In [1]: import numpy as np

In [2]: import numpy.linalg as la

In [3]: np.set_printoptions(suppress=True, linewidth=200)

In [4]: theta = np.deg2rad(15)

In [5]: M = np.eye(9)

In [6]: M[np.ix_([0, 6], [0, 6])] = [[np.cos(theta), -np.sin(theta)], [np.sin(theta), np.cos(theta)]]

In [7]: M.round(1)
Out[7]: 
array([[ 1. ,  0. ,  0. ,  0. ,  0. ,  0. , -0.3,  0. ,  0. ],
       [ 0. ,  1. ,  0. ,  0. ,  0. ,  0. ,  0. ,  0. ,  0. ],
       [ 0. ,  0. ,  1. ,  0. ,  0. ,  0. ,  0. ,  0. ,  0. ],
       [ 0. ,  0. ,  0. ,  1. ,  0. ,  0. ,  0. ,  0. ,  0. ],
       [ 0. ,  0. ,  0. ,  0. ,  1. ,  0. ,  0. ,  0. ,  0. ],
       [ 0. ,  0. ,  0. ,  0. ,  0. ,  1. ,  0. ,  0. ,  0. ],
       [ 0.3,  0. ,  0. ,  0. ,  0. ,  0. ,  1. ,  0. ,  0. ],
       [ 0. ,  0. ,  0. ,  0. ,  0. ,  0. ,  0. ,  1. ,  0. ],
       [ 0. ,  0. ,  0. ,  0. ,  0. ,  0. ,  0. ,  0. ,  1. ]])

In [8]: x = np.array([-1, 0, -2, -2, 1, 2, 1, 2, 1])

In [9]: np.round(np.abs(la.eigvals(M)), 1)
Out[9]: array([1., 1., 1., 1., 1., 1., 1., 1., 1.])

In [10]: np.round(la.inv(M), 1)
Out[10]: 
array([[ 1. ,  0. ,  0. ,  0. ,  0. ,  0. ,  0.3,  0. ,  0. ],
       [ 0. ,  1. ,  0. ,  0. ,  0. ,  0. ,  0. ,  0. ,  0. ],
       [ 0. ,  0. ,  1. ,  0. ,  0. ,  0. ,  0. ,  0. ,  0. ],
       [ 0. ,  0. ,  0. ,  1. ,  0. ,  0. ,  0. ,  0. ,  0. ],
       [ 0. ,  0. ,  0. ,  0. ,  1. ,  0. ,  0. ,  0. ,  0. ],
       [ 0. ,  0. ,  0. ,  0. ,  0. ,  1. ,  0. ,  0. ,  0. ],
       [-0.3,  0. ,  0. ,  0. ,  0. ,  0. ,  1. ,  0. ,  0. ],
       [ 0. ,  0. ,  0. ,  0. ,  0. ,  0. ,  0. ,  1. ,  0. ],
       [ 0. ,  0. ,  0. ,  0. ,  0. ,  0. ,  0. ,  0. ,  1. ]])

In [11]: np.round(np.sort(np.abs(np.degrees(np.angle(la.eigvals(M))))), 1)
Out[11]: array([ 0.,  0.,  0.,  0.,  0.,  0.,  0., 15., 15.])

In [12]: np.round(M.T @ (M @ x), 1)
Out[12]: array([-1.,  0., -2., -2.,  1.,  2.,  1.,  2.,  1.])

In [13]: theta = np.radians(45)

In [14]: R = np.eye(9)

In [15]: R[1, 1] = R[3, 3] = np.cos(theta)

In [16]: R[1, 3], R[3, 1] = -np.sin(theta), np.sin(theta)

In [17]: R.round(1)
Out[17]: 
array([[ 1. ,  0. ,  0. ,  0. ,  0. ,  0. ,  0. ,  0. ,  0. ],
       [ 0. ,  0.7,  0. , -0.7,  0. ,  0. ,  0. ,  0. ,  0. ],
       [ 0. ,  0. ,  1. ,  0. ,  0. ,  0. ,  0. ,  0. ,  0. ],
       [ 0. ,  0.7,  0. ,  0.7,  0. ,  0. ,  0. ,  0. ,  0. ],
       [ 0. ,  0. ,  0. ,  0. ,  1. ,  0. ,  0. ,  0. ,  0. ],
       [ 0. ,  0. ,  0. ,  0. ,  0. ,  1. ,  0. ,  0. ,  0. ],
       [ 0. ,  0. ,  0. ,  0. ,  0. ,  0. ,  1. ,  0. ,  0. ],
       [ 0. ,  0. ,  0. ,  0. ,  0. ,  0. ,  0. ,  1. ,  0. ],
       [ 0. ,  0. ,  0. ,  0. ,  0. ,  0. ,  0. ,  0. ,  1. ]])

In [18]: other = M @ R.T

In [19]: np.allclose(la.norm(M, axis=1), la.norm(other, axis=1))
Out[19]: True

In [20]: np.round(la.svd(M, compute_uv=False), 1), np.round(la.svd(other, compute_uv=False), 1)
Out[20]: 
(array([1., 1., 1., 1., 1., 1., 1., 1., 1.]),
 array([1., 1., 1., 1., 1., 1., 1., 1., 1.]))

In [21]: other.round(1)
Out[21]: 
array([[ 1. ,  0. ,  0. ,  0. ,  0. ,  0. , -0.3,  0. ,  0. ],
       [ 0. ,  0.7,  0. ,  0.7,  0. ,  0. ,  0. ,  0. ,  0. ],
       [ 0. ,  0. ,  1. ,  0. ,  0. ,  0. ,  0. ,  0. ,  0. ],
       [ 0. , -0.7,  0. ,  0.7,  0. ,  0. ,  0. ,  0. ,  0. ],
       [ 0. ,  0. ,  0. ,  0. ,  1. ,  0. ,  0. ,  0. ,  0. ],
       [ 0. ,  0. ,  0. ,  0. ,  0. ,  1. ,  0. ,  0. ,  0. ],
       [ 0.3,  0. ,  0. ,  0. ,  0. ,  0. ,  1. ,  0. ,  0. ],
       [ 0. ,  0. ,  0. ,  0. ,  0. ,  0. ,  0. ,  1. ,  0. ],
       [ 0. ,  0. ,  0. ,  0. ,  0. ,  0. ,  0. ,  0. ,  1. ]])

In [22]: np.round(np.abs(other - M).max(axis=0), 1)
Out[22]: array([0. , 0.7, 0. , 0.7, 0. , 0. , 0. , 0. , 0. ])

In [23]: round(float(la.det(R)), 1), round(np.trace(R), 1)
Out[23]: (1.0, np.float64(8.4))

In [24]: np.round(other @ other, 1) + 0
Out[24]: 
array([[ 0.9,  0. ,  0. ,  0. ,  0. ,  0. , -0.5,  0. ,  0. ],
       [ 0. ,  0. ,  0. ,  1. ,  0. ,  0. ,  0. ,  0. ,  0. ],
       [ 0. ,  0. ,  1. ,  0. ,  0. ,  0. ,  0. ,  0. ,  0. ],
       [ 0. , -1. ,  0. ,  0. ,  0. ,  0. ,  0. ,  0. ,  0. ],
       [ 0. ,  0. ,  0. ,  0. ,  1. ,  0. ,  0. ,  0. ,  0. ],
       [ 0. ,  0. ,  0. ,  0. ,  0. ,  1. ,  0. ,  0. ,  0. ],
       [ 0.5,  0. ,  0. ,  0. ,  0. ,  0. ,  0.9,  0. ,  0. ],
       [ 0. ,  0. ,  0. ,  0. ,  0. ,  0. ,  0. ,  1. ,  0. ],
       [ 0. ,  0. ,  0. ,  0. ,  0. ,  0. ,  0. ,  0. ,  1. ]])
